>>> import numpy as np
>>> np.set_printoptions(precision=2, suppress=True, linewidth=120)
>>> def rd(a):
...     return np.round(a, 2) + 0
... 
>>> W0 = np.loadtxt("run8.csv", delimiter=",")
>>> W0
array([[ 4.,  4.,  4.,  4.,  4.,  4.,  4.,  4.],
       [ 4.,  8.,  8.,  8.,  8.,  8.,  8.,  8.],
       [ 4.,  8., 12., 12., 12., 12., 12., 12.],
       [ 4.,  8., 12., 16., 16., 16., 16., 16.],
       [ 4.,  8., 12., 16., 20., 20., 20., 20.],
       [ 4.,  8., 12., 16., 20., 24., 24., 24.],
       [ 4.,  8., 12., 16., 20., 24., 28., 28.],
       [ 4.,  8., 12., 16., 20., 24., 28., 32.]])
>>> # symmetric
>>> w, vecs = np.linalg.eigh(W0)
>>> np.abs(vecs[:, -1]).round(6).argmax()
np.int64(7)
>>> rd(np.linalg.eigvalsh(W0 + 3 * np.eye(8)))
array([  4.03,   4.15,   4.38,   4.83,   5.75,   8.03,  16.35, 120.46])
>>> w.sum(), np.trace(W0)
(np.float64(144.0), np.float64(144.0))
>>> rd(vecs @ np.diag(w) @ vecs.T)
array([[ 4.,  4.,  4.,  4.,  4.,  4.,  4.,  4.],
       [ 4.,  8.,  8.,  8.,  8.,  8.,  8.,  8.],
       [ 4.,  8., 12., 12., 12., 12., 12., 12.],
       [ 4.,  8., 12., 16., 16., 16., 16., 16.],
       [ 4.,  8., 12., 16., 20., 20., 20., 20.],
       [ 4.,  8., 12., 16., 20., 24., 24., 24.],
       [ 4.,  8., 12., 16., 20., 24., 28., 28.],
       [ 4.,  8., 12., 16., 20., 24., 28., 32.]])
>>> rd(np.linalg.eigvalsh(W0 @ W0))
array([    1.07,     1.32,     1.91,     3.35,     7.58,    25.33,   178.29, 13797.13])
>>> rd(w)
array([  1.03,   1.15,   1.38,   1.83,   2.75,   5.03,  13.35, 117.46])
>>> u, r1 = W0[0], W0[7]
>>> print(u @ r1)
576.0
>>> p = (u @ r1) / (u @ u) * u
>>> print(rd(np.linalg.norm(u + r1) ** 2 + np.linalg.norm(u - r1) ** 2))
6784.0
>>> np.linalg.matrix_rank(np.outer(u, r1))
np.int64(1)
>>> p
array([18., 18., 18., 18., 18., 18., 18., 18.])
>>> rng = np.random.default_rng(43)
>>> idx = rng.permutation(8)
>>> idx
array([7, 2, 5, 6, 1, 4, 0, 3])
>>> M2 = W0[idx][:, idx]
>>> print(np.diag(M2))
[32. 12. 24. 28.  8. 20.  4. 16.]
>>> np.trace(M2)
np.float64(144.0)
>>> print(rd(np.linalg.det(M2)), rd(np.linalg.det(W0[idx])))
65536.0 65536.0
>>> M2
array([[32., 12., 24., 28.,  8., 20.,  4., 16.],
       [12., 12., 12., 12.,  8., 12.,  4., 12.],
       [24., 12., 24., 24.,  8., 20.,  4., 16.],
       [28., 12., 24., 28.,  8., 20.,  4., 16.],
       [ 8.,  8.,  8.,  8.,  8.,  8.,  4.,  8.],
       [20., 12., 20., 20.,  8., 20.,  4., 16.],
       [ 4.,  4.,  4.,  4.,  4.,  4.,  4.,  4.],
       [16., 12., 16., 16.,  8., 16.,  4., 16.]])
